% ipython --no-banner

In [1]: import numpy as np

In [2]: import numpy.linalg as la

In [3]: np.set_printoptions(precision=3, suppress=True, linewidth=100, legacy="1.25")

In [4]: F = np.load("data.npy")

In [5]: print(F)
[[ 4.  2.  0.  0.]
 [ 2. -4.  2.  0.]
 [ 0.  2. -1.  2.]
 [ 0.  0.  2.  0.]]

In [6]: rng = np.random.default_rng(567)

In [7]: labels = rng.permutation(4)

In [8]: M2 = F[:, labels] * rng.choice([-1, 1], 4)

In [9]: print(M2)
[[ 4. -0. -2.  0.]
 [ 2. -2.  4.  0.]
 [ 0.  1. -2.  2.]
 [ 0. -2. -0.  0.]]

In [10]: left, _, Vt = la.svd(F.T @ M2)

In [11]: print(np.round(la.lstsq(F, M2)[0], 3) + 0)
[[ 1.  0.  0.  0.]
 [ 0.  0. -1.  0.]
 [ 0. -1.  0.  0.]
 [ 0.  0.  0.  1.]]

In [12]: print(np.round(left @ Vt, 3) + 0)
[[ 1.  0.  0.  0.]
 [ 0.  0. -1.  0.]
 [ 0. -1.  0.  0.]
 [ 0.  0.  0.  1.]]

In [13]: K, _ = la.qr(np.array([[-0.1, 0.1, 0.2, -0.3],
    ...:     [-1.0, 0.3, -0.8, -1.1],
    ...:     [-1.3, -0.1, -0.1, -0.7],
    ...:     [1.2, 0.5, -0.5, -1.3]]))

In [14]: print(K)
[[-0.049 -0.196  0.958 -0.206]
 [-0.491 -0.713 -0.262 -0.427]
 [-0.639 -0.057  0.118  0.758]
 [ 0.59  -0.671 -0.011  0.449]]

In [15]: cov = K.T @ K

In [16]: print(np.diag(cov))
[1. 1. 1. 1.]

In [17]: print(cov.round(3) + 0)
[[1. 0. 0. 0.]
 [0. 1. 0. 0.]
 [0. 0. 1. 0.]
 [0. 0. 0. 1.]]
